In [1]: import numpy as np

In [2]: from numpy import linalg as LA

In [3]: np.set_printoptions(suppress=True, linewidth=160)

In [4]: A = np.loadtxt("x.csv", delimiter=",")

In [5]: print(A)
[[ -3.  -3.  -3.  -3.  -3.  -3.  -3.  -3.  -3.  -3.]
 [ -3.  -6.  -6.  -6.  -6.  -6.  -6.  -6.  -6.  -6.]
 [ -3.  -6.  -9.  -9.  -9.  -9.  -9.  -9.  -9.  -9.]
 [ -3.  -6.  -9. -12. -12. -12. -12. -12. -12. -12.]
 [ -3.  -6.  -9. -12. -15. -15. -15. -15. -15. -15.]
 [ -3.  -6.  -9. -12. -15. -18. -18. -18. -18. -18.]
 [ -3.  -6.  -9. -12. -15. -18. -21. -21. -21. -21.]
 [ -3.  -6.  -9. -12. -15. -18. -21. -24. -24. -24.]
 [ -3.  -6.  -9. -12. -15. -18. -21. -24. -27. -27.]
 [ -3.  -6.  -9. -12. -15. -18. -21. -24. -27. -30.]]

In [6]: # symmetric

In [7]: x = np.array([1, 1, -3, -3, 3, 1, -2, -3, -2, 2])

In [8]: rhs = A @ x

In [9]: c, lr = np.zeros(10), 1 / LA.norm(A, 2) ** 2

In [10]: for i in range(60):
    ...:     c -= lr * A.T @ (A @ c - rhs)
    ...:     if i % 10 == 0: print(i, round(LA.norm(A @ c - rhs), 2))
    ...: 
0 14.55
10 14.22
20 13.96
30 13.74
40 13.57
50 13.42

In [11]: print(round(float(LA.cond(A)), 2))
175.09

In [12]: G = A.T @ A

In [13]: print(np.trace(G), (A ** 2).sum())
18315.0 18315.0

In [14]: print(np.diag(G))
[  90.  333.  693. 1134. 1620. 2115. 2583. 2988. 3294. 3465.]

In [15]: mat = np.loadtxt("data.csv", delimiter=",")

In [16]: print(mat)
[[-0.13  1.94 -1.21 -1.03 -0.03 -0.11  0.14  1.39  0.64  0.57]
 [-1.15 -0.68  0.82  0.42  0.12  0.55  0.78 -0.61 -0.85  2.08]
 [ 1.39  0.63  1.02  1.06 -0.45  1.23  0.75 -0.36 -0.36 -1.41]
 [-0.69 -0.35  0.72 -0.51 -1.51  0.93  0.31 -1.74 -0.8   0.84]
 [-0.59 -0.58 -1.6  -1.58  1.01  0.28  1.1   0.37 -0.12  0.9 ]
 [-0.92  0.37  1.55 -0.96 -1.36 -1.   -0.83 -0.78  0.27 -0.68]
 [ 0.97  0.48 -0.44 -1.21  0.06 -2.16  0.52 -0.05 -0.89 -0.67]
 [ 0.26  0.86  0.05  0.84 -2.09 -1.14 -0.7   0.49  1.04 -0.06]
 [-0.5   2.11  0.02  0.99  1.44  0.49  0.74 -0.22  0.22 -0.6 ]
 [ 0.39 -0.9   0.91  0.34  1.82 -0.03  1.91 -0.01 -0.34  0.09]
 [ 0.17 -1.07 -0.68 -0.32  1.39  0.01 -1.76  1.48 -0.06  0.24]
 [-1.86  0.15  1.03  0.1   0.33  0.59  0.44 -1.28  1.46 -0.19]
 [ 0.87  0.68 -0.93 -1.39  0.57  0.68 -1.04 -0.05  1.74 -0.27]
 [ 0.47 -0.92 -1.75  0.33  0.91 -0.31 -0.01  1.79 -0.49 -0.6 ]
 [-1.25 -1.25 -1.39 -0.22  0.52  1.59  0.65 -0.48 -0.4  -0.53]
 [-0.8   1.13 -0.82  0.47 -1.44  0.29 -1.09 -0.29  1.66  0.07]
 [ 0.42  0.19  2.18  1.37 -0.08  0.13 -0.62  0.51  0.01 -1.22]
 [ 0.61  1.52 -0.44  0.71  0.38  0.3   1.97 -0.94 -0.41  0.63]
 [-1.35 -1.    0.92  0.85 -1.52  0.91  0.67  0.44  0.87  0.25]
 [-0.16  0.57  0.26 -1.75 -0.1  -1.51 -0.88  0.47  1.46 -0.3 ]
 [-2.63 -0.6   0.33  0.35  0.41 -0.17  0.74 -0.52  0.37 -0.55]
 [ 1.    0.04 -0.45  0.19  0.22  2.36 -1.23  0.18  0.3   0.7 ]
 [-0.45  1.06 -0.63 -0.89  0.71 -0.06  0.67 -1.34  1.    1.65]
 [-1.21  1.05  1.07 -0.99 -1.55  0.54 -0.57  0.1   0.06 -1.12]
 [ 1.41  0.41  0.01 -0.15  0.63 -0.3  -0.12  2.47 -0.46  0.02]
 [ 0.45  0.56  0.8  -1.13 -1.06  1.68  1.45  0.03  0.38  0.63]
 [ 0.33  1.46  1.91 -0.21  0.5   0.29  1.13  0.78 -0.23 -0.89]
 [ 0.74 -1.16 -0.7  -1.27  0.39 -0.15  0.45 -1.75  0.48 -1.15]
 [ 0.44  0.49 -0.59  1.12  0.95  1.05 -1.19  0.64  0.65 -1.65]
 [ 0.92 -0.78 -0.08 -0.59  1.15  0.56  1.08 -1.16  1.1  -1.35]
 [ 0.51 -0.79 -0.32 -1.9   0.01  0.97  0.13  1.44  0.99  0.61]
 [-0.08 -1.56  0.33 -0.4   1.03  0.21  0.18  2.15  0.12  0.72]
 [-0.7  -1.71 -1.76  0.29  0.97 -0.78  0.69 -0.52  0.11  0.32]
 [-0.06  0.6  -0.06 -1.36  1.49 -1.66 -0.28  0.5   1.1  -0.54]
 [-1.2  -0.51  1.27 -0.12 -0.94 -0.69  1.44  1.49  0.08  0.  ]
 [-0.71  0.57  0.68  0.81 -1.13 -0.8   0.32  1.82  1.32  0.05]
 [-0.11 -0.14 -0.6   0.13  2.15 -0.09 -1.58  0.81 -0.38  0.82]
 [-1.55 -1.7   0.76  0.71 -0.27  0.13  0.52 -1.16  0.79 -0.54]]

In [17]: Uu, s, Vt = LA.svd(mat, full_matrices=False)

In [18]: print(np.round(np.cumsum(s ** 2) / np.sum(s ** 2), 2))
[0.2  0.36 0.48 0.59 0.68 0.77 0.85 0.92 0.97 1.  ]

In [19]: print((s > 1e-8).sum())
10

In [20]: print(np.allclose(Uu * s @ Vt, mat))
True

In [21]: print(np.round(Uu.T @ Uu, 2) + 0)
[[1. 0. 0. 0. 0. 0. 0. 0. 0. 0.]
 [0. 1. 0. 0. 0. 0. 0. 0. 0. 0.]
 [0. 0. 1. 0. 0. 0. 0. 0. 0. 0.]
 [0. 0. 0. 1. 0. 0. 0. 0. 0. 0.]
 [0. 0. 0. 0. 1. 0. 0. 0. 0. 0.]
 [0. 0. 0. 0. 0. 1. 0. 0. 0. 0.]
 [0. 0. 0. 0. 0. 0. 1. 0. 0. 0.]
 [0. 0. 0. 0. 0. 0. 0. 1. 0. 0.]
 [0. 0. 0. 0. 0. 0. 0. 0. 1. 0.]
 [0. 0. 0. 0. 0. 0. 0. 0. 0. 1.]]

In [22]: print(np.round(Vt @ Vt.T, 2) + 0)
[[1. 0. 0. 0. 0. 0. 0. 0. 0. 0.]
 [0. 1. 0. 0. 0. 0. 0. 0. 0. 0.]
 [0. 0. 1. 0. 0. 0. 0. 0. 0. 0.]
 [0. 0. 0. 1. 0. 0. 0. 0. 0. 0.]
 [0. 0. 0. 0. 1. 0. 0. 0. 0. 0.]
 [0. 0. 0. 0. 0. 1. 0. 0. 0. 0.]
 [0. 0. 0. 0. 0. 0. 1. 0. 0. 0.]
 [0. 0. 0. 0. 0. 0. 0. 1. 0. 0.]
 [0. 0. 0. 0. 0. 0. 0. 0. 1. 0.]
 [0. 0. 0. 0. 0. 0. 0. 0. 0. 1.]]

In [23]: print(np.round(s / s[0], 2))
[1.   0.91 0.77 0.75 0.7  0.67 0.62 0.6  0.49 0.4 ]

In [24]: print(Uu.shape, s.shape, Vt.shape)
(38, 10) (10,) (10, 10)
